$ python -q
>>> import numpy as np
>>> from numpy import linalg as LA
>>> np.set_printoptions(suppress=True, linewidth=120)
>>> other = np.array([[-1.1, 2.4, 0.2],
...     [0.3, -1.2, 0.3],
...     [-2.0, -0.7, -0.3],
...     [-0.3, -0.2, 0.0],
...     [1.0, 1.2, 0.4],
...     [-0.6, 0.0, -0.7]])
>>> C = np.array([[-0.6, -0.6, -0.4, -0.4, -0.4],
...     [0.1, 1.1, 0.9, 0.0, 0.1],
...     [-0.2, -0.7, -0.1, 0.1, -2.0]])
>>> K = other @ C
>>> print(K.round(2))
[[ 0.86  3.16  2.58  0.46  0.28]
 [-0.36 -1.71 -1.23 -0.09 -0.84]
 [ 1.19  0.64  0.2   0.77  1.33]
 [ 0.16 -0.04 -0.06  0.12  0.1 ]
 [-0.56  0.44  0.64 -0.36 -1.08]
 [ 0.5   0.85  0.31  0.17  1.64]]
>>> # null space of dimension 2
>>> Uu, sv, VT = LA.svd(K)
>>> vecs = VT[:(sv > 1e-8).sum()]
>>> rng = np.random.default_rng(43462)
>>> vec = K[4] + 4 * K[1] + rng.integers(2) * np.eye(5)[0]
>>> print(vec.round(2))
[-1.   -6.4  -4.28 -0.72 -4.44]
>>> print(np.round(vecs.T @ vecs, 2) + 0)
[[ 0.61  0.03  0.    0.48  0.05]
 [ 0.03  0.6   0.48 -0.03  0.11]
 [ 0.    0.48  0.43 -0.01 -0.14]
 [ 0.48 -0.03 -0.01  0.4  -0.07]
 [ 0.05  0.11 -0.14 -0.07  0.96]]
>>> print(round(float(LA.norm(vec - vecs.T @ vecs @ vec)), 2))
0.62
>>> print(np.allclose(vecs.T @ vecs @ vec, vec))
False
>>> print(np.abs(np.diag(LA.qr(K)[1])) > 1e-9)
[ True  True  True False False]
>>> print(np.allclose(K[:-1].T @ LA.lstsq(K[:-1].T, K[-1])[0], K[-1]))
True
>>> try:
...     LA.inv(K)
... except LA.LinAlgError as e:
...     print(repr(e))
... 
LinAlgError('Last 2 dimensions of the array must be square')
>>> vec = np.array([3, 1, 1, 2, 1])
>>> print(np.sign((K @ vec).round(6)))
[ 1. -1.  1.  1. -1.  1.]
>>> print(np.round(K @ np.ones(5), 2))
[ 7.34 -4.23  4.13  0.28 -0.92  3.47]
>>> u = np.array([-1, 3, -3])
>>> print(np.round(np.polyval(u, K[1]), 2))
[ -4.21 -11.05  -8.2   -3.28  -6.23]
>>> print(np.round(np.correlate(K[1], K[4], "full"), 2))
[ 0.39  1.98  1.71 -0.71 -0.4   0.66  0.11 -0.32  0.47]
>>> W = np.array([[0, -1, 1], [-3, 0, 3], [-1, -3, 1], [0, -2, 3], [1, 3, 0]])
>>> b = np.array([-1, 1, -3])
>>> H = np.maximum(K @ W + b, 0)
>>> print(np.round((H > 0).mean(axis=0), 2))
[0.17 0.67 0.5 ]
>>> print((H > 0).astype(int))
[[0 0 1]
 [1 1 0]
 [0 1 1]
 [0 1 0]
 [0 0 0]
 [0 1 1]]
>>> C = np.array([[-5, 1, 1], [0, -3, -2], [1, -1, 0]])
>>> print(np.round(H @ C, 2))
[[ 11.3  -11.3    0.  ]
 [-22.6   -3.61  -0.9 ]
 [  2.62  -7.6   -3.32]
 [  0.    -3.24  -2.16]
 [  0.     0.     0.  ]
 [  0.87 -13.32  -8.3 ]]
>>> print((H @ C).round(6).argmax(axis=1))
[0 2 0 0 0 0]
>>> data = np.load("layer8.npy")
>>> print(data)
[[ 18.87   4.9   -3.39]
 [ 16.96   4.24  -3.  ]
 [ 13.76   3.17  -2.35]
 [  7.52   1.2   -1.01]
 [  3.79   0.18  -0.18]
 [  3.06   0.01  -0.01]
 [  2.81  -0.04   0.04]
 [ -0.1   -0.22   0.36]
 [  0.11   0.09  -0.2 ]
 [  0.32   0.22  -0.59]
 [  0.39   0.26  -0.71]
 [  0.42   0.27  -0.77]
 [  0.46   0.29  -0.84]
 [  0.48   0.29  -0.88]
 [  0.59   0.34  -1.12]
 [  0.32  -0.87  -5.93]
 [ -0.25  -1.42  -6.83]
 [ -0.29  -1.46  -6.89]
 [ -2.42  -3.27  -9.25]
 [ -5.5   -5.63 -11.66]]
>>> C = data[[18, 15]].astype(float)
>>> for _ in range(3):
...     labels = LA.norm(data[:, None] - C, axis=-1).argmin(axis=1)
...     C = np.array([data[labels == j].mean(axis=0) for j in range(2)])
... 
>>> print(labels)
[1 1 1 1 1 1 1 1 1 1 1 1 1 1 1 0 0 0 0 0]
>>> print(C.round(2))
[[-1.63 -2.53 -8.11]
 [ 4.63  1.01 -0.98]]
>>> print(np.round(C[1] - C[0], 2))
[6.26 3.54 7.14]
>>> print(round(float(LA.norm(data)), 2))
37.98
>>> print(data.shape)
(20, 3)
>>> print(np.round(data.sum(axis=1), 2))
[ 20.38  18.2   14.58   7.71   3.79   3.06   2.81   0.04   0.    -0.05  -0.06  -0.08  -0.09  -0.11  -0.19  -6.48  -8.5
  -8.64 -14.94 -22.79]
>>> print(np.round(LA.svd(data, compute_uv=False), 2))
[32.15 20.1   2.19]
>>> LA.rank(data)
Traceback (most recent call last):
  File "<python-input-44>", line 1, in <module>
    LA.rank(data)
    ^^^^^^^
AttributeError: module 'numpy.linalg' has no attribute 'rank'
>>> print(np.abs(data).max())
18.87
>>> cen = (data - data.mean(axis=0)) / data.std(axis=0)
>>> print(np.argwhere(np.abs(cen) > 2))
[[ 0  0]
 [ 0  1]
 [ 1  0]
 [19  1]
 [19  2]]
>>> print(np.round(cen.std(axis=0), 2))
[1. 1. 1.]
>>> b = LA.lstsq(np.delete(cen, 0, axis=1), cen[:, 0])[0]
>>> print(np.abs(b).argmax())
0
>>> other = np.array([[1, 2, 0], [3, 1, 3], [3, 0, 0]])
>>> print(LA.matrix_rank(np.vstack([data, other.T])))
3
>>> print(np.round(np.einsum("ij->j", data), 2))
[ 61.3    2.55 -55.21]
>>> print(LA.matrix_rank(data @ other))
3
>>> print(np.vstack([data, other.T]).shape)
(23, 3)
>>> d = LA.norm(data[:, None] - data[None], axis=-1)
>>> print(np.round(LA.norm(data, axis=1), 2))
[19.79 17.74 14.31  7.68  3.8   3.06  2.81  0.43  0.25  0.71  0.85  0.92  1.    1.04  1.31  6.    6.98  7.05 10.11
 14.07]
>>> print(np.unravel_index(d.round(6).argmax(), d.shape))
(np.int64(0), np.int64(19))
>>> print(d[10].round(2))
[19.24 17.19 13.78  7.2   3.44  2.77  2.55  1.27  0.61  0.14  0.    0.07  0.15  0.19  0.46  5.34  6.38  6.45  9.66
 13.76]
>>> F = np.load("dump.npy")
>>> print(F)
[[ 18.28  -6.6    3.61  -3.06]
 [  5.14  -6.51   6.72 -16.91]
 [ -2.26   8.25   4.29  17.56]
 [  3.15   9.53  15.89  -6.85]
 [  8.12  -3.18   9.    15.59]
 [ 12.87   4.05  -6.44 -13.29]
 [  5.14 -10.09  -1.06  16.45]
 [  9.57 -14.27   7.3   -7.18]
 [ -7.99   1.37   1.07  18.25]
 [ -2.19  -1.51 -14.58 -13.43]]
>>> print(F.reshape(2, -1))
[[ 18.28  -6.6    3.61  -3.06   5.14  -6.51   6.72 -16.91  -2.26   8.25   4.29  17.56   3.15   9.53  15.89  -6.85
    8.12  -3.18   9.    15.59]
 [ 12.87   4.05  -6.44 -13.29   5.14 -10.09  -1.06  16.45   9.57 -14.27   7.3   -7.18  -7.99   1.37   1.07  18.25
   -2.19  -1.51 -14.58 -13.43]]
>>> print(F.ravel(order="F"))
[ 18.28   5.14  -2.26   3.15   8.12  12.87   5.14   9.57  -7.99  -2.19  -6.6   -6.51   8.25   9.53  -3.18   4.05 -10.09
 -14.27   1.37  -1.51   3.61   6.72   4.29  15.89   9.    -6.44  -1.06   7.3    1.07 -14.58  -3.06 -16.91  17.56  -6.85
  15.59 -13.29  16.45  -7.18  18.25 -13.43]
>>> t3 = F.reshape(10, 2, -1)
>>> print(t3.shape)
(10, 2, 2)
>>> print(np.swapaxes(t3, 1, 2)[7])
[[  9.57   7.3 ]
 [-14.27  -7.18]]
>>> print(np.einsum("ihd,jhd->hij", t3, t3).shape)
(2, 10, 10)
>>> def softmax(z):
...     e = np.exp(z - z.max(axis=-1, keepdims=True))
...     return e / e.sum(axis=-1, keepdims=True)
... 
>>> print(np.round(softmax(F[9] + -1), 2) + 0)
[0.34 0.66 0.   0.  ]
>>> print(np.round(softmax(10 * F[9]), 2) + 0)
[0. 1. 0. 0.]
>>> att = F @ F.T / np.sqrt(4)
>>> print(softmax(att).round(6).argmax(axis=1))
[0 1 2 3 4 5 6 7 8 9]
>>> print(np.round(softmax(att), 2) + 0)
[[1. 0. 0. 0. 0. 0. 0. 0. 0. 0.]
 [0. 1. 0. 0. 0. 0. 0. 0. 0. 0.]
 [0. 0. 1. 0. 0. 0. 0. 0. 0. 0.]
 [0. 0. 0. 1. 0. 0. 0. 0. 0. 0.]
 [0. 0. 0. 0. 1. 0. 0. 0. 0. 0.]
 [0. 0. 0. 0. 0. 1. 0. 0. 0. 0.]
 [0. 0. 0. 0. 0. 0. 1. 0. 0. 0.]
 [0. 0. 0. 0. 0. 0. 0. 1. 0. 0.]
 [0. 0. 0. 0. 0. 0. 0. 0. 1. 0.]
 [0. 0. 0. 0. 0. 0. 0. 0. 0. 1.]]
>>> other = F + rng.integers(-2, 3, (10, 3)) @ rng.integers(-2, 3, (3, 4))
>>> print(other.round(2))
[[ 20.28  -2.6    5.61   2.94]
 [ -0.86  -6.51   8.72 -18.91]
 [ -6.26   5.25   4.29  11.56]
 [  9.15   9.53  13.89  -4.85]
 [  4.12  -4.18   9.    13.59]
 [ 10.87   3.05  -4.44 -17.29]
 [  1.14 -15.09  -9.06  14.45]
 [  9.57 -15.27   3.3   -5.18]
 [-13.99  -1.63  -0.93  14.25]
 [ -0.19   2.49 -12.58  -7.43]]
>>> print(np.abs(other - F).sum(axis=1))
[14. 10. 13. 10.  7.  9. 19.  7. 15. 14.]
>>> print(np.round(LA.svd(other - F, compute_uv=False), 2) + 0)
[18.7  10.62  6.89  0.  ]
>>> Q, _ = LA.qr(np.array([[-1.1, 0.5, -0.3], [1.6, 0.5, -0.5], [-0.6, -0.7, -0.6]]))
>>> evals = np.array([3, 4, 0])
>>> J = Q @ np.diag(evals) @ Q.T
>>> print(J.round(2))
[[ 2.97 -0.54 -1.38]
 [-0.54  2.12 -1.36]
 [-1.38 -1.36  1.91]]
>>> # looks like rank 2
>>> rank = LA.matrix_rank(J)
>>> print(rank)
2
>>> N = LA.svd(J)[2][rank:].T
>>> print(np.round(N @ N.T, 2))
[[0.18 0.24 0.3 ]
 [0.24 0.31 0.4 ]
 [0.3  0.4  0.5 ]]
>>> print(N.shape)
(3, 1)
>>> print([int(LA.matrix_rank(J[:i])) for i in range(1, len(J) + 1)])
[1, 2, 2]
